In [1]: import numpy as np

In [2]: from numpy import linalg as LA

In [3]: np.set_printoptions(precision=3, suppress=True, linewidth=200, legacy="1.25")

In [4]: tidy = lambda a: np.round(a, 3) + 0

In [5]: J = np.load("arr.npy")

In [6]: J
Out[6]: 
array([[0, 1, 1],
       [1, 0, 1],
       [1, 1, 0]])

In [7]: evals, vecs = LA.eig(J)

In [8]: tidy(np.prod(evals))
Out[8]: 2.0

In [9]: tidy(J @ vecs[:, 0] - evals[0] * vecs[:, 0])
Out[9]: array([0., 0., 0.])

In [10]: tidy(LA.norm(J, "nuc"))
Out[10]: 4.0

In [11]: tidy(LA.norm(J, axis=1))
Out[11]: array([1.414, 1.414, 1.414])

In [12]: u, r1 = J[0], J[1]

In [13]: print(u @ r1)
1

In [14]: p = (u @ r1) / (u @ u) * u

In [15]: LA.matrix_rank(np.outer(u, r1))
Out[15]: 1

In [16]: p
Out[16]: array([0. , 0.5, 0.5])

In [17]: [round(float(LA.det(J[:i, :i])), 2) + 0 for i in range(1, 4)]
Out[17]: [0.0, -1.0, 2.0]

In [18]: u = np.array([9, -8, 7])

In [19]: A2 = J + np.outer(u, np.eye(3)[1])

In [20]: LA.matrix_rank(A2 - J)
Out[20]: 1

In [21]: A2
Out[21]: 
array([[ 0., 10.,  1.],
       [ 1., -8.,  1.],
       [ 1.,  8.,  0.]])

In [22]: arr = np.diag(np.array([3, -1, 2]))

In [23]: arr
Out[23]: 
array([[ 3,  0,  0],
       [ 0, -1,  0],
       [ 0,  0,  2]])

In [24]: u, r1 = arr[1], arr[2]

In [25]: u @ r1
Out[25]: 0

In [26]: print(u @ u)
1

In [27]: p = (u @ r1) / (u @ u) * u

In [28]: np.outer(u, r1)
Out[28]: 
array([[ 0,  0,  0],
       [ 0,  0, -2],
       [ 0,  0,  0]])

In [29]: tidy(LA.norm(u + r1) ** 2 + LA.norm(u - r1) ** 2)
Out[29]: 10.0

In [30]: evals, vecs = LA.eigh(arr)

In [31]: x = np.array([5, 1, 4])

In [32]: print(np.abs(arr).sum(axis=1).max(), np.abs(evals).max())
3 3.0

In [33]: print((np.sign(vecs[:, -1].round(6)) == np.sign(vecs[0, -1].round(6))).astype(int))
[1 0 0]

In [34]: np.einsum("ii->", arr)
Out[34]: 4

In [35]: print(tidy(LA.eigvals(arr)))
[ 3. -1.  2.]

In [36]: np.poly(arr)
Out[36]: array([ 1., -4.,  1.,  6.])

In [37]: tidy(LA.det(arr.T))
Out[37]: -6.0

In [38]: np.kron(np.eye(2, dtype=int), arr)
Out[38]: 
array([[ 3,  0,  0,  0,  0,  0],
       [ 0, -1,  0,  0,  0,  0],
       [ 0,  0,  2,  0,  0,  0],
       [ 0,  0,  0,  3,  0,  0],
       [ 0,  0,  0,  0, -1,  0],
       [ 0,  0,  0,  0,  0,  2]])

In [39]: arr @ arr
Out[39]: 
array([[9, 0, 0],
       [0, 1, 0],
       [0, 0, 4]])

In [40]: np.flatnonzero(LA.matrix_power((arr != 0) + (arr.T != 0) + np.eye(3), 3)[1])
Out[40]: array([1])

In [41]: (LA.matrix_power((arr != 0) + (arr.T != 0) + np.eye(3), 3) > 0).astype(int)
Out[41]: 
array([[1, 0, 0],
       [0, 1, 0],
       [0, 0, 1]])

In [42]: rng = np.random.default_rng(6369)

In [43]: A2 = arr + rng.integers(-2, 3, (3, 2)) @ rng.integers(-2, 3, (2, 3))

In [44]: A2
Out[44]: 
array([[ 9, -3,  0],
       [ 2,  0,  0],
       [ 4,  2,  2]])

In [45]: tidy(LA.svd(A2 - arr, compute_uv=False))
Out[45]: array([7.581, 3.539, 0.   ])

In [46]: np.abs(A2 - arr).sum(axis=1)
Out[46]: array([9, 3, 6])

In [47]: A2 = np.array([[1, 1], [1, -1]])

In [48]: K = np.kron(A2, np.kron(A2, A2))[rng.permutation(8)][:5]

In [49]: K
Out[49]: 
array([[ 1, -1,  1, -1, -1,  1, -1,  1],
       [ 1, -1,  1, -1,  1, -1,  1, -1],
       [ 1,  1,  1,  1, -1, -1, -1, -1],
       [ 1, -1, -1,  1, -1,  1,  1, -1],
       [ 1,  1, -1, -1, -1, -1,  1,  1]])

In [50]: tidy(LA.norm(K, axis=1))
Out[50]: array([2.828, 2.828, 2.828, 2.828, 2.828])

In [51]: K[3] @ K[4]
Out[51]: 0

In [52]: print(tidy(LA.norm(K, "nuc")))
14.142

In [53]: tidy(LA.norm(K[3], 1)), tidy(LA.norm(K[3], np.inf))
Out[53]: (8.0, 1.0)

In [54]: print(LA.norm(K, axis=1).argmax())
0

In [55]: U, sig, Vt = LA.svd(K, full_matrices=False)

In [56]: print(tidy(sig))
[2.828 2.828 2.828 2.828 2.828]

In [57]: tidy(Vt @ Vt.T)
Out[57]: 
array([[1., 0., 0., 0., 0.],
       [0., 1., 0., 0., 0.],
       [0., 0., 1., 0., 0.],
       [0., 0., 0., 1., 0.],
       [0., 0., 0., 0., 1.]])

In [58]: U.shape, sig.shape, Vt.shape
Out[58]: ((5, 5), (5,), (5, 8))

In [59]: np.allclose(U * sig @ Vt, K)
Out[59]: True

In [60]: tidy(U.T @ K @ Vt.T)
Out[60]: 
array([[2.828, 0.   , 0.   , 0.   , 0.   ],
       [0.   , 2.828, 0.   , 0.   , 0.   ],
       [0.   , 0.   , 2.828, 0.   , 0.   ],
       [0.   , 0.   , 0.   , 2.828, 0.   ],
       [0.   , 0.   , 0.   , 0.   , 2.828]])

In [61]: A2 = K / np.sqrt((K ** 2).mean(axis=1, keepdims=True))

In [62]: A2[1]
Out[62]: array([ 1., -1.,  1., -1.,  1., -1.,  1., -1.])

In [63]: print(LA.matrix_rank(A2) == LA.matrix_rank(K))
True

In [64]: tidy(LA.norm(A2, axis=1))
Out[64]: array([2.828, 2.828, 2.828, 2.828, 2.828])

In [65]: mat = np.loadtxt("m.csv", delimiter=",")

In [66]: mat
Out[66]: 
array([[ 10.027,  14.977,  14.99 ,   0.025,   5.018],
       [ -7.994, -11.973, -12.023,   0.007,  -4.014],
       [ -0.017,  -0.014,  -0.005,  -0.008,  -0.014],
       [ 10.02 ,  14.98 ,  15.013,   0.009,   5.026]])

In [67]: gram = mat.T @ mat

In [68]: tidy(LA.eigvalsh(gram)[::-1])
Out[68]: array([1518.104,    0.002,    0.   ,    0.   ,    0.   ])

In [69]: tidy(np.diag(gram))
Out[69]: array([264.845, 592.064, 594.643,   0.001,  66.553])

In [70]: X = np.load("out9.npy")

In [71]: X
Out[71]: 
array([[ 2., -2., -3.,  5.,  0.,  1.],
       [-2.,  1., -2.,  4.,  1.,  2.],
       [-1., -3., -3.,  4.,  1.,  0.],
       [ 0.,  0.,  0.,  3.,  3.,  4.],
       [ 0.,  0.,  0.,  2., -5., -4.],
       [ 0.,  0.,  0.,  0., -3.,  2.]])

In [72]: x = np.array([1, -1, -1, -1, 2, 0])

In [73]: target = X @ x

In [74]: b, lr = np.zeros(6), 1 / LA.norm(X, 2) ** 2

In [75]: for i in range(60):
    ...:     b -= lr * X.T @ (X @ b - target)
    ...:     if i % 10 == 0: print(i, round(LA.norm(X @ b - target), 3))
    ...: 
0 8.963
10 1.863
20 0.848
30 0.635
40 0.528
50 0.447

In [76]: print(tidy(LA.cond(X)))
7.977

In [77]: tidy(b)
Out[77]: array([ 0.934, -1.146, -0.76 , -0.918,  2.002,  0.002])
